$ python -q
>>> import numpy as np
>>> from numpy import linalg as LA
>>> np.set_printoptions(suppress=True, linewidth=200)
>>> def rd(a):
...     return np.round(a, 1) + 0
... 
>>> feats = np.loadtxt("m.csv", delimiter=",")
>>> feats
array([[0.8, 0.2],
       [0.3, 0.7]])
>>> # row-stochastic, so 1 is an eigenvalue
>>> x = np.array([0, -1])
>>> (feats * x).sum(axis=1)
array([-0.2, -0.7])
>>> feats @ (2 * x)
array([-0.4, -1.4])
>>> np.einsum("ij,j->i", feats, x)
array([-0.2, -0.7])
>>> feats @ np.ones(2)
array([1., 1.])
>>> LA.norm(feats @ x) <= LA.norm(feats, 2) * LA.norm(x) + 1e-9
np.True_
>>> feats @ x
array([-0.2, -0.7])
>>> X, _ = LA.qr(np.array([[1.7, -0.3, 0.8], [-0.3, 1.3, -0.5], [0.3, -0.2, -0.9]]))
>>> rd(X)
array([[-1. , -0.2, -0.2],
       [ 0.2, -1. ,  0.1],
       [-0.2,  0.1,  1. ]])
>>> x = np.array([3, 3, -2])
>>> target = X @ x
>>> coef, lr = np.zeros(3), 1 / LA.norm(X, 2) ** 2
>>> for i in range(250):
...     coef -= lr * X.T @ (X @ coef - target)
...     if i % 50 == 0: print(i, round(LA.norm(X @ coef - target), 1))
... 
0 0.0
50 0.0
100 0.0
150 0.0
200 0.0
>>> rd(coef)
array([ 3.,  3., -2.])
>>> proj = np.triu(np.array([[4, 5, 3], [5, 4, 2], [0, 5, 1]]), 1) + np.eye(3)
>>> B = proj @ X @ LA.inv(proj)
>>> rd(proj @ X - X @ proj)
array([[ 0.3,  0.2,  6.8],
       [-0.3, -0.7,  3.4],
       [ 0. ,  0.9,  0.3]])
>>> rd(np.trace(B)), rd(np.trace(X))
(np.float64(-1.0), np.float64(-1.0))
>>> B = LA.invert(X)
Traceback (most recent call last):
  File "<python-input-25>", line 1, in <module>
    B = LA.invert(X)
        ^^^^^^^^^
AttributeError: module 'numpy.linalg' has no attribute 'invert'
>>> B = LA.inv(X)
>>> rd(LA.inv(B))
array([[-1. , -0.2, -0.2],
       [ 0.2, -1. ,  0.1],
       [-0.2,  0.1,  1. ]])
>>> rd(LA.cond(X))
np.float64(1.0)
>>> rd(LA.det(X) * B)
array([[-1. ,  0.2, -0.2],
       [-0.2, -1. ,  0.1],
       [-0.2,  0.1,  1. ]])
>>> (np.abs(B) > 1e-9).astype(int)
array([[1, 1, 1],
       [1, 1, 1],
       [1, 1, 1]])
>>> np.allclose(B, X.T)
True
>>> A = np.loadtxt("block1.csv", delimiter=",")
>>> A
array([[1., 2., 0.],
       [0., 1., 2.],
       [2., 0., 1.]])
>>> O = A.astype(float).copy()
>>> for j in range(3):
...     O[:, j] -= O[:, :j] @ (O[:, :j].T @ O[:, j])
...     O[:, j] /= LA.norm(O[:, j])
... 
>>> rd(O)
array([[ 0.4,  0.8, -0.4],
       [ 0. ,  0.5,  0.9],
       [ 0.9, -0.4,  0.2]])
>>> B = np.array([[1, 3, 3], [0, 1, -2], [-3, 2, 0]])
>>> LA.matrix_rank(O @ B)
np.int64(3)
>>> LA.matrix_rank(np.vstack([O, B.T]))
np.int64(3)
>>> rd(np.einsum("ik,kj->ij", O, B))
array([[ 1.8,  1.2, -0.2],
       [-2.6,  2.2, -1. ],
       [ 0.2,  2.7,  3.5]])
>>> np.vstack([O, B.T]).shape
(6, 3)
>>> rd(B.T @ O.T)
array([[ 1.8, -2.6,  0.2],
       [ 1.2,  2.2,  2.7],
       [-0.2, -1. ,  3.5]])
>>> rd(np.einsum("ij->j", O))
array([1.3, 0.9, 0.7])
>>> rd(np.einsum("ij,ij->i", O, O))
array([1., 1., 1.])
>>> proj = np.triu(np.array([[-3, 2, 3], [2, 1, 3], [2, 2, 3]]), 1) + np.eye(3)
>>> B = proj @ A @ LA.inv(proj)
>>> proj @ A - A @ proj
array([[ 6.,  0., -2.],
       [ 6.,  0.,  0.],
       [ 0., -4., -6.]])
>>> LA.matrix_rank(B)
np.int64(3)
>>> rd(np.poly(B))
array([ 1., -3.,  3., -9.])
>>> J = np.array([[0.0, 0.0, 0.0, 0.0],
...     [0.0, 0.0, 0.0, 0.0],
...     [0.0, 0.0, 0.0, -1.0],
...     [0.0, 0.0, -1.0, 0.0]])
>>> # rows and columns are dependent
>>> B = np.array([[3, -3, 5], [-2, 5, 6]])
>>> Z = np.kron(B, J)
>>> Z.shape
(8, 12)
>>> ev, V = LA.eigh(J)
>>> x = np.array([3, 3, -1, -2])
>>> rd(V * np.maximum(ev, 0) @ V.T)
array([[ 0. ,  0. ,  0. ,  0. ],
       [ 0. ,  0. ,  0. ,  0. ],
       [ 0. ,  0. ,  0.5, -0.5],
       [ 0. ,  0. , -0.5,  0.5]])
>>> np.abs(J).sum(axis=1).max(), np.abs(ev).max()
(np.float64(1.0), np.float64(1.0))
>>> rng = np.random.default_rng(23)
>>> idx = rng.permutation(4)
>>> idx
array([2, 3, 1, 0])
>>> B = J[idx][:, idx]
>>> rd(np.sort(np.abs(LA.eigvals(B))))
array([0., 0., 1., 1.])
>>> rd(LA.det(B)), rd(LA.det(J[idx]))
(np.float64(0.0), np.float64(0.0))
>>> np.trace(B)
np.float64(0.0)
>>> np.diag(B)
array([0., 0., 0., 0.])
>>> B
array([[ 0., -1.,  0.,  0.],
       [-1.,  0.,  0.,  0.],
       [ 0.,  0.,  0.,  0.],
       [ 0.,  0.,  0.,  0.]])
>>> np.allclose(B, J)
False
>>> ev, V = LA.eigh(J)
>>> rd(LA.eigvalsh(J @ J))
array([0., 0., 1., 1.])
>>> rd(V @ np.diag(ev) @ V.T)
array([[ 0.,  0.,  0.,  0.],
       [ 0.,  0.,  0.,  0.],
       [ 0.,  0.,  0., -1.],
       [ 0.,  0., -1.,  0.]])
>>> (ev > 1e-8).sum(), (ev < -1e-8).sum()
(np.int64(1), np.int64(1))
>>> rd(LA.svd(J, compute_uv=False))
array([1., 1., 0., 0.])
>>> ev.sum(), np.trace(J)
(np.float64(0.0), np.float64(0.0))
>>> rd(V.T @ J @ V)
array([[-1.,  0.,  0.,  0.],
       [ 0.,  0.,  0.,  0.],
       [ 0.,  0.,  0.,  0.],
       [ 0.,  0.,  0.,  1.]])
>>> K = np.load("layer3.npy")
>>> rd(K)
array([[ 0. , -0.5, -0.3, -0.9],
       [-0.5,  0.8, -0.1, -0.4],
       [-0.3, -0.1,  0.9, -0.2],
       [-0.9, -0.4, -0.2,  0.2]])
>>> # symmetric, so the eigenvalues are real
>>> B = np.array([[-2, -2, 1], [-1, -1, 2], [-1, -1, 2], [0, -2, 0]])
>>> LA.matrix_rank(K @ B)
np.int64(3)
>>> rd(np.einsum("ij,ij->i", K, K))
array([1., 1., 1., 1.])
>>> LA.matrix_rank(np.vstack([K, B.T]))
np.int64(4)
>>> B @ K
Traceback (most recent call last):
  File "<python-input-83>", line 1, in <module>
    B @ K
    ~~^~~
ValueError: matmul: Input operand 1 has a mismatch in its core dimension 0, with gufunc signature (n?,k),(k,m?)->(n?,m?) (size 4 is different from 3)
>>> data = np.loadtxt("run4.csv", delimiter=",")
>>> data
array([[72., 30., 48., 48.],
       [30., 25., 10.,  5.],
       [48., 10., 40., 44.],
       [48.,  5., 44., 50.]])
>>> W = np.array([[-1, -1, 0], [-1, -1, 2], [-2, 2, 0], [-1, -1, -2]])
>>> coef = np.array([0, 1, 2])
>>> hid = np.maximum(data @ W + coef, 0)
>>> (hid > 0).astype(int)
array([[0, 0, 0],
       [0, 0, 1],
       [0, 0, 0],
       [0, 0, 0]])
>>> LA.matrix_rank(hid)
np.int64(1)
>>> rd((hid > 0).mean(axis=0))
array([0. , 0. , 0.2])
>>> Z = np.array([[-3, -2, -1], [-2, 0, 1], [3, 0, 3]])
>>> W @ Z
array([[ 5,  2,  0],
       [11,  2,  6],
       [ 2,  4,  4],
       [-1,  2, -6]])
>>> (hid @ Z).round(6).argmax(axis=1)
array([0, 0, 0, 0])
>>> B = np.array([[3, -1], [3, -2]])
>>> B[-1] = B[0]
>>> F = B + 0.1 * np.eye(2)
>>> F
array([[ 3.1, -1. ],
       [ 3. , -0.9]])
>>> # column 0 is much longer than the rest
>>> round(np.log10(LA.cond(F)))
2
>>> ev, V = LA.eig(F)
>>> rd(ev)
array([2.1, 0.1])
>>> rd(np.prod(ev))
np.float64(0.2)
>>> arr = np.vander(np.arange(3) - 2, 3, increasing=True)
>>> arr
array([[ 1, -2,  4],
       [ 1, -1,  1],
       [ 1,  0,  0]])
>>> f = np.array([6, 3, 8])
>>> np.array([np.convolve(row, f, "same") for row in arr])
array([[-9, 26, -4],
       [-3, 11, -5],
       [ 3,  8,  0]])
>>> U, sigma, Vh = LA.svd(arr, full_matrices=False)
>>> rd(sigma)
array([4.8, 1.2, 0.3])
>>> rd(np.sqrt((sigma ** 2).sum())), rd(LA.norm(arr))
(np.float64(5.0), np.float64(5.0))
>>> (sigma > 1e-8).sum()
np.int64(3)
>>> np.abs(U[:, 0]).round(6).argmax()
np.int64(0)
>>> rd(U.T @ arr @ Vh.T)
array([[4.8, 0. , 0. ],
       [0. , 1.2, 0. ],
       [0. , 0. , 0.3]])
>>> rd(np.abs(Vh[0]))
array([0.3, 0.5, 0.8])
>>> rd(np.cumsum(sigma ** 2) / np.sum(sigma ** 2))
array([0.9, 1. , 1. ])
>>> rd(sigma / sigma[0])
array([1. , 0.2, 0.1])
>>> B = arr[0, 0] * arr[1:] - np.outer(arr[1:, 0], arr[0])
>>> B
array([[ 0,  1, -3],
       [ 0,  2, -4]])
>>> LA.matrix_rank(B), LA.matrix_rank(arr)
(np.int64(2), np.int64(3))
